$ python3 -q
>>> import numpy as np
>>> np.set_printoptions(precision=2, suppress=True, linewidth=120)
>>> arr = np.array([[-2, 4, -4, -3, 0, -2, -3, 1, -5, 3],
...     [-3, 5, -2, 2, 1, -4, -2, -3, -2, 5],
...     [0, -5, 5, 1, 3, 5, -4, -2, 3, 0],
...     [0, 2, -2, -5, 4, 3, -3, -1, -1, -4],
...     [3, 4, 5, 0, 1, -3, 4, 5, -3, 1],
...     [0, 2, 1, -4, 4, 5, 1, 5, -2, -5],
...     [4, 1, 5, 0, 0, 0, 5, -5, 5, -1],
...     [-5, 3, -2, 4, -2, -3, -4, 2, -3, 5],
...     [5, -3, 3, 1, 0, -3, -2, 1, -2, -1],
...     [-1, -4, 2, 1, -5, -5, -1, 0, -2, -4]])
>>> arr[-1] = arr[0] + 3 * arr[1]
>>> print(arr)
[[ -2   4  -4  -3   0  -2  -3   1  -5   3]
 [ -3   5  -2   2   1  -4  -2  -3  -2   5]
 [  0  -5   5   1   3   5  -4  -2   3   0]
 [  0   2  -2  -5   4   3  -3  -1  -1  -4]
 [  3   4   5   0   1  -3   4   5  -3   1]
 [  0   2   1  -4   4   5   1   5  -2  -5]
 [  4   1   5   0   0   0   5  -5   5  -1]
 [ -5   3  -2   4  -2  -3  -4   2  -3   5]
 [  5  -3   3   1   0  -3  -2   1  -2  -1]
 [-11  19 -10   3   3 -14  -9  -8 -11  18]]
>>> # rows and columns are dependent
>>> U, sigma, Vt = np.linalg.svd(arr)
>>> evecs = Vt[:(sigma > 1e-8).sum()]
>>> rng = np.random.default_rng(44)
>>> x0 = arr[8] + 3 * arr[3] + rng.integers(2) * np.eye(10)[7]
>>> print(x0)
[  5.   3.  -3. -14.  12.   6. -11.  -1.  -5. -13.]
>>> print(np.round(np.linalg.norm(x0 - evecs.T @ evecs @ x0), 2))
0.24
>>> print(np.allclose(evecs.T @ evecs @ x0, x0))
False
>>> print(np.linalg.matrix_rank(np.vstack([arr, x0])))
10
>>> A = np.loadtxt("w.csv", delimiter=",")
>>> print(A)
[[ 1.    0.    0.    0.    0.  ]
 [ 0.   -0.84  0.   -0.54  0.  ]
 [ 0.    0.    1.    0.    0.  ]
 [ 0.    0.54  0.   -0.84  0.  ]
 [ 0.    0.    0.    0.    1.  ]]
>>> # splits into 4 blocks
>>> print(np.flatnonzero(np.linalg.matrix_power((A != 0) + (A.T != 0) + np.eye(5), 5)[0]))
[0]
>>> print(round(float(np.linalg.det(A)), 2))
1.0
>>> print(np.sort(np.linalg.eigvals(A).real))
[-0.84 -0.84  1.    1.    1.  ]
>>> J = np.load("out12.npy")
>>> print(J)
[[ 9.  4.  6.  2.  6.  4.  2.  6.  6.  4.]
 [ 4.  9.  6.  2.  6.  4.  2.  6.  6.  4.]
 [ 6.  6. 14.  3.  9.  6.  3.  9.  9.  6.]
 [ 2.  2.  3.  6.  3.  2.  1.  3.  3.  2.]
 [ 6.  6.  9.  3. 14.  6.  3.  9.  9.  6.]
 [ 4.  4.  6.  2.  6.  9.  2.  6.  6.  4.]
 [ 2.  2.  3.  1.  3.  2.  6.  3.  3.  2.]
 [ 6.  6.  9.  3.  9.  6.  3. 14.  9.  6.]
 [ 6.  6.  9.  3.  9.  6.  3.  9. 14.  6.]
 [ 4.  4.  6.  2.  6.  4.  2.  6.  6.  9.]]
>>> # symmetric, so the eigenvalues are real
>>> blk = np.stack([J, -3 * J, J[::-1]])
>>> print(blk.shape)
(3, 10, 10)
>>> print(blk.sum(axis=0))
[[-14.  -4.  -6.  -2.  -6.  -4.  -2.  -6.  -6.   1.]
 [ -2. -12.  -3.  -1.  -3.  -2.  -1.  -3.   2.  -2.]
 [ -6.  -6. -19.  -3.  -9.  -6.  -3.  -4.  -9.  -6.]
 [ -2.  -2.  -3. -11.  -3.  -2.   4.  -3.  -3.  -2.]
 [ -8.  -8. -12.  -4. -22.  -3.  -4. -12. -12.  -8.]
 [ -2.  -2.  -3.  -1.   2. -12.  -1.  -3.  -3.  -2.]
 [ -2.  -2.  -3.   4.  -3.  -2. -11.  -3.  -3.  -2.]
 [ -6.  -6.  -4.  -3.  -9.  -6.  -3. -19.  -9.  -6.]
 [ -8.  -3. -12.  -4. -12.  -8.  -4. -12. -22.  -8.]
 [  1.  -4.  -6.  -2.  -6.  -4.  -2.  -6.  -6. -14.]]
>>> print(np.linalg.norm(blk, axis=(1, 2)))
[ 60.88 182.63  60.88]
>>> print(np.einsum("bij,cij->bc", blk, blk))
[[  3706. -11118.   3328.]
 [-11118.  33354.  -9984.]
 [  3328.  -9984.   3706.]]
>>> print(np.linalg.matrix_rank(blk.reshape(3, -1)))
2
>>> x0 = np.array([-2, 1, 1, 0, -1, -2, 2, -2, -2, -1])
>>> rhs = J @ x0
>>> print(rhs)
[-46. -31. -49. -18. -59. -46.  -8. -64. -64. -41.]
>>> print(np.round(np.linalg.solve(J, rhs + J[:, 0]), 2) + 0)
[-1.  1.  1.  0. -1. -2.  2. -2. -2. -1.]
>>> print(np.round(np.linalg.solve(J, rhs), 2) + 0)
[-2.  1.  1.  0. -1. -2.  2. -2. -2. -1.]
>>> print(np.round(np.linalg.solve(J.T, J[8]), 2) + 0)
[0. 0. 0. 0. 0. 0. 0. 0. 1. 0.]
>>> Lm = np.linalg.cholesky(J)
>>> print(J / np.sqrt(np.outer(np.diag(J), np.diag(J))))
[[1.   0.44 0.53 0.27 0.53 0.44 0.27 0.53 0.53 0.44]
 [0.44 1.   0.53 0.27 0.53 0.44 0.27 0.53 0.53 0.44]
 [0.53 0.53 1.   0.33 0.64 0.53 0.33 0.64 0.64 0.53]
 [0.27 0.27 0.33 1.   0.33 0.27 0.17 0.33 0.33 0.27]
 [0.53 0.53 0.64 0.33 1.   0.53 0.33 0.64 0.64 0.53]
 [0.44 0.44 0.53 0.27 0.53 1.   0.27 0.53 0.53 0.44]
 [0.27 0.27 0.33 0.17 0.33 0.27 1.   0.33 0.33 0.27]
 [0.53 0.53 0.64 0.33 0.64 0.53 0.33 1.   0.64 0.53]
 [0.53 0.53 0.64 0.33 0.64 0.53 0.33 0.64 1.   0.53]
 [0.44 0.44 0.53 0.27 0.53 0.44 0.27 0.53 0.53 1.  ]]
>>> print(np.linalg.eigvalsh(J).min() > 0)
True
>>> print(np.diag(Lm) ** 2)
[9.   7.22 8.46 5.23 6.96 5.62 5.14 6.22 5.98 5.36]
>>> print(round(float(np.abs(np.linalg.eigvals(J)).max()), 2))
59.0
>>> other = np.linalg.inv(J)
>>> print(round(float(np.linalg.cond(J)), 2))
11.8
>>> print(round(np.linalg.slogdet(J)[0], 2))
1.0
>>> print(np.linalg.inv(other))
[[ 9.  4.  6.  2.  6.  4.  2.  6.  6.  4.]
 [ 4.  9.  6.  2.  6.  4.  2.  6.  6.  4.]
 [ 6.  6. 14.  3.  9.  6.  3.  9.  9.  6.]
 [ 2.  2.  3.  6.  3.  2.  1.  3.  3.  2.]
 [ 6.  6.  9.  3. 14.  6.  3.  9.  9.  6.]
 [ 4.  4.  6.  2.  6.  9.  2.  6.  6.  4.]
 [ 2.  2.  3.  1.  3.  2.  6.  3.  3.  2.]
 [ 6.  6.  9.  3.  9.  6.  3. 14.  9.  6.]
 [ 6.  6.  9.  3.  9.  6.  3.  9. 14.  6.]
 [ 4.  4.  6.  2.  6.  4.  2.  6.  6.  9.]]
>>> print(np.allclose(other, J.T))
False
>>> print(other.round(2) + 0)
[[ 0.19 -0.01 -0.02 -0.01 -0.02 -0.01 -0.01 -0.02 -0.02 -0.01]
 [-0.01  0.19 -0.02 -0.01 -0.02 -0.01 -0.01 -0.02 -0.02 -0.01]
 [-0.02 -0.02  0.17 -0.01 -0.03 -0.02 -0.01 -0.03 -0.03 -0.02]
 [-0.01 -0.01 -0.01  0.2  -0.01 -0.01  0.   -0.01 -0.01 -0.01]
 [-0.02 -0.02 -0.03 -0.01  0.17 -0.02 -0.01 -0.03 -0.03 -0.02]
 [-0.01 -0.01 -0.02 -0.01 -0.02  0.19 -0.01 -0.02 -0.02 -0.01]
 [-0.01 -0.01 -0.01  0.   -0.01 -0.01  0.2  -0.01 -0.01 -0.01]
 [-0.02 -0.02 -0.03 -0.01 -0.03 -0.02 -0.01  0.17 -0.03 -0.02]
 [-0.02 -0.02 -0.03 -0.01 -0.03 -0.02 -0.01 -0.03  0.17 -0.02]
 [-0.01 -0.01 -0.02 -0.01 -0.02 -0.01 -0.01 -0.02 -0.02  0.19]]
>>> print((np.abs(other) > 1e-9).astype(int))
[[1 1 1 1 1 1 1 1 1 1]
 [1 1 1 1 1 1 1 1 1 1]
 [1 1 1 1 1 1 1 1 1 1]
 [1 1 1 1 1 1 1 1 1 1]
 [1 1 1 1 1 1 1 1 1 1]
 [1 1 1 1 1 1 1 1 1 1]
 [1 1 1 1 1 1 1 1 1 1]
 [1 1 1 1 1 1 1 1 1 1]
 [1 1 1 1 1 1 1 1 1 1]
 [1 1 1 1 1 1 1 1 1 1]]
>>> K = np.loadtxt("dump.csv", delimiter=",")
>>> print(K)
[[-2.  4.  1. -2. -1. -2.  1. -5. -3. -2.]
 [-3.  2. -2.  1.  4.  0.  3. -5.  1.  0.]
 [-2.  4.  1. -2. -1. -2.  1. -5. -3. -2.]
 [ 3.  5.  4.  1. -2. -2. -2.  2. -3.  0.]
 [ 1.  3. -2.  5.  0.  5.  3.  5. -3.  2.]]
>>> z = rng.permutation(10)
>>> print(z)
[3 0 2 9 4 5 1 8 6 7]
>>> other = J[z][:, z]
>>> print(np.sort(np.abs(np.linalg.eigvals(other))))
[ 5.  5.  5.  5.  5.  5.  5.  5.  5. 59.]
